% python3 -q
>>> import numpy as np
>>> from numpy import linalg as LA
>>> np.set_printoptions(suppress=True, linewidth=200)
>>> tidy = lambda a: np.round(a, 1) + 0
>>> Y = np.array([[1, 1, 0, 2, 0, 0],
...     [1, 0, 2, 1, 0, 1],
...     [2, 1, 2, 2, 1, 0],
...     [2, 0, 0, 2, 0, 0],
...     [1, 2, 0, 1, 1, 0],
...     [0, 2, 2, 0, 2, 0],
...     [1, 1, 1, 0, 1, 2]])
>>> W0 = Y.T @ Y
>>> print(W0)
[[12  6  7 12  4  3]
 [ 6 11  7  6  8  2]
 [ 7  7 13  6  7  4]
 [12  6  6 14  3  1]
 [ 4  8  7  3  7  2]
 [ 3  2  4  1  2  5]]
>>> x = np.array([5, 5, 3, 8, 7, 4])
>>> y = W0 @ x
>>> print(y)
[247 218 222 245 162  79]
>>> print(tidy(LA.solve(W0, W0[:, 1])))
[0. 1. 0. 0. 0. 0.]
>>> print(tidy(LA.solve(W0.T, W0[0])))
[1. 0. 0. 0. 0. 0.]
>>> U, s, vt = LA.svd(W0)
>>> print(np.argmax(s[:-1] / (s[1:] + 1e-6)) + 1)
5
>>> Y = U[:, :5] @ np.diag(s[:5]) @ vt[:5]
>>> print(tidy(np.abs(W0 - Y).max()))
0.0
>>> print(tidy(LA.norm(W0 - Y) / LA.norm(W0)))
0.0
>>> print(tidy(LA.norm(W0 - Y, 2)), tidy(s[5]))
0.1 0.1
>>> print(tidy(Y))
[[12.  6.  7. 12.  4.  3.]
 [ 6. 11.  7.  6.  8.  2.]
 [ 7.  7. 13.  6.  7.  4.]
 [12.  6.  6. 14.  3.  1.]
 [ 4.  8.  7.  3.  7.  2.]
 [ 3.  2.  4.  1.  2.  5.]]
>>> print(LA.matrix_rank(Y))
5
>>> w, evecs = LA.eigvalsh(Y)
Traceback (most recent call last):
  File "<python-input-20>", line 1, in <module>
    w, evecs = LA.eigvalsh(Y)
    ^^^^^^^^
ValueError: too many values to unpack (expected 2)
>>> w, evecs = LA.eigh(Y)
>>> print(tidy(LA.svd(Y, compute_uv=False)))
[39.3 12.4  6.3  3.3  0.7  0. ]
>>> print(tidy(w))
[ 0.   0.7  3.3  6.3 12.4 39.3]
>>> A = np.diag(np.array([-1, -1, 0, -2, -1, -2]))
>>> print(A)
[[-1  0  0  0  0  0]
 [ 0 -1  0  0  0  0]
 [ 0  0  0  0  0  0]
 [ 0  0  0 -2  0  0]
 [ 0  0  0  0 -1  0]
 [ 0  0  0  0  0 -2]]
>>> print(A @ A.T)
[[1 0 0 0 0 0]
 [0 1 0 0 0 0]
 [0 0 0 0 0 0]
 [0 0 0 4 0 0]
 [0 0 0 0 1 0]
 [0 0 0 0 0 4]]
>>> print(tidy(LA.pinv(A)))
[[-1.   0.   0.   0.   0.   0. ]
 [ 0.  -1.   0.   0.   0.   0. ]
 [ 0.   0.   0.   0.   0.   0. ]
 [ 0.   0.   0.  -0.5  0.   0. ]
 [ 0.   0.   0.   0.  -1.   0. ]
 [ 0.   0.   0.   0.   0.  -0.5]]
>>> print(A.T @ A)
[[1 0 0 0 0 0]
 [0 1 0 0 0 0]
 [0 0 0 0 0 0]
 [0 0 0 4 0 0]
 [0 0 0 0 1 0]
 [0 0 0 0 0 4]]
>>> print(tidy(LA.svd(A, compute_uv=False)))
[2. 2. 1. 1. 1. 0.]
>>> print(tidy(LA.norm(A, axis=0)))
[1. 1. 0. 2. 1. 2.]
>>> print(LA.matrix_power(A, 2))
[[1 0 0 0 0 0]
 [0 1 0 0 0 0]
 [0 0 0 0 0 0]
 [0 0 0 4 0 0]
 [0 0 0 0 1 0]
 [0 0 0 0 0 4]]
>>> print(tidy(np.sort(np.abs(LA.eigvals(A)))))
[0. 1. 1. 1. 2. 2.]
>>> print((A + A.T) / 2)
[[-1.  0.  0.  0.  0.  0.]
 [ 0. -1.  0.  0.  0.  0.]
 [ 0.  0.  0.  0.  0.  0.]
 [ 0.  0.  0. -2.  0.  0.]
 [ 0.  0.  0.  0. -1.  0.]
 [ 0.  0.  0.  0.  0. -2.]]
>>> print(np.allclose(A @ A.T, A.T @ A))
True
>>> print(tidy(np.abs(LA.eigvals(A)).max()))
2.0
>>> print(tidy(LA.norm(A, 2) / LA.norm(A)))
0.6
>>> print(LA.matrix_rank(A, rtol=0.1))
5
>>> print([round(float(x), 1) for x in LA.svd(A, compute_uv=False)[:3]])
[2.0, 2.0, 1.0]
>>> print(LA.cond(A) > 100)
True
>>> print(np.argsort(-LA.norm(A, axis=0).round(6), kind="stable")[:3])
[3 5 0]
